>>> import numpy as np
>>> import numpy.linalg as la
>>> np.set_printoptions(precision=2, suppress=True, linewidth=140)
>>> rnd = lambda a: np.round(a, 2) + 0
>>> M2 = np.array([[2, 2], [2, 0], [0, 2], [2, 1], [0, 0]])
>>> W2 = np.array([[5, 6, 8], [0, 3, 5]])
>>> rng = np.random.default_rng(82614)
>>> mat = M2 @ W2 + 0.05 * rng.normal(size=(5, 3))
>>> rnd(mat)
array([[ 9.94, 17.95, 25.96],
       [ 9.87, 11.93, 16.03],
       [ 0.06,  5.98, 10.02],
       [10.  , 15.01, 21.03],
       [ 0.07,  0.01,  0.02]])
>>> M2 = mat + rng.integers(-2, 3, (5, 2)) @ rng.integers(-2, 3, (2, 3))
>>> rnd(M2)
array([[ 7.94, 21.95, 22.96],
       [ 5.87, 13.93, 16.03],
       [ 0.06,  1.98, 14.02],
       [10.  , 19.01, 17.03],
       [-1.93,  0.01,  1.02]])
>>> rnd(la.svd(M2 - mat, compute_uv=False))
array([9.71, 4.86, 0.  ])
>>> np.abs(M2 - mat).sum(axis=1)
array([9., 6., 8., 8., 3.])
>>> M2 - mat
array([[-2.,  4., -3.],
       [-4.,  2.,  0.],
       [ 0., -4.,  4.],
       [ 0.,  4., -4.],
       [-2.,  0.,  1.]])
>>> la.cond(mat) > 100
np.True_
>>> [round(float(x), 2) for x in la.svd(mat, compute_uv=False)[:3]]
[49.71, 4.98, 0.05]
>>> np.argsort(-la.norm(mat, axis=0).round(6), kind="stable")[:3]
array([2, 1, 0])
>>> M2 = np.array([[-1, -2, 0], [3, -1, 3]])
>>> W2 = np.kron(M2, mat)
>>> rnd(la.norm(W2, 2)), rnd(la.norm(M2, 2) * la.norm(mat, 2))
(np.float64(217.06), np.float64(217.06))
>>> A, _ = la.qr(np.array([[-1.1, 0.8, -0.6], [2.3, -0.6, -1.0], [-0.7, 0.8, 1.6]]))
>>> rnd(A)
array([[-0.42, -0.5 , -0.76],
       [ 0.87, -0.46, -0.17],
       [-0.26, -0.73,  0.63]])
>>> lab = rng.permutation(3)
>>> M2 = A[:, lab] * rng.choice([-1, 1], 3)
>>> rnd(M2)
array([[ 0.5 ,  0.42,  0.76],
       [ 0.46, -0.87,  0.17],
       [ 0.73,  0.26, -0.63]])
>>> Uu, _, Vt = la.svd(A.T @ M2)
>>> rnd(la.lstsq(A, M2)[0])
array([[ 0., -1.,  0.],
       [-1.,  0.,  0.],
       [ 0.,  0., -1.]])
>>> q = A.astype(float).copy()
>>> for j in range(3):
...     q[:, j] -= q[:, :j] @ (q[:, :j].T @ q[:, j])
...     q[:, j] /= la.norm(q[:, j])
... 
>>> rnd(q)
array([[-0.42, -0.5 , -0.76],
       [ 0.87, -0.46, -0.17],
       [-0.26, -0.73,  0.63]])
>>> rnd(q.T @ q)
array([[1., 0., 0.],
       [0., 1., 0.],
       [0., 0., 1.]])
>>> rnd(q.T @ A)
array([[1., 0., 0.],
       [0., 1., 0.],
       [0., 0., 1.]])
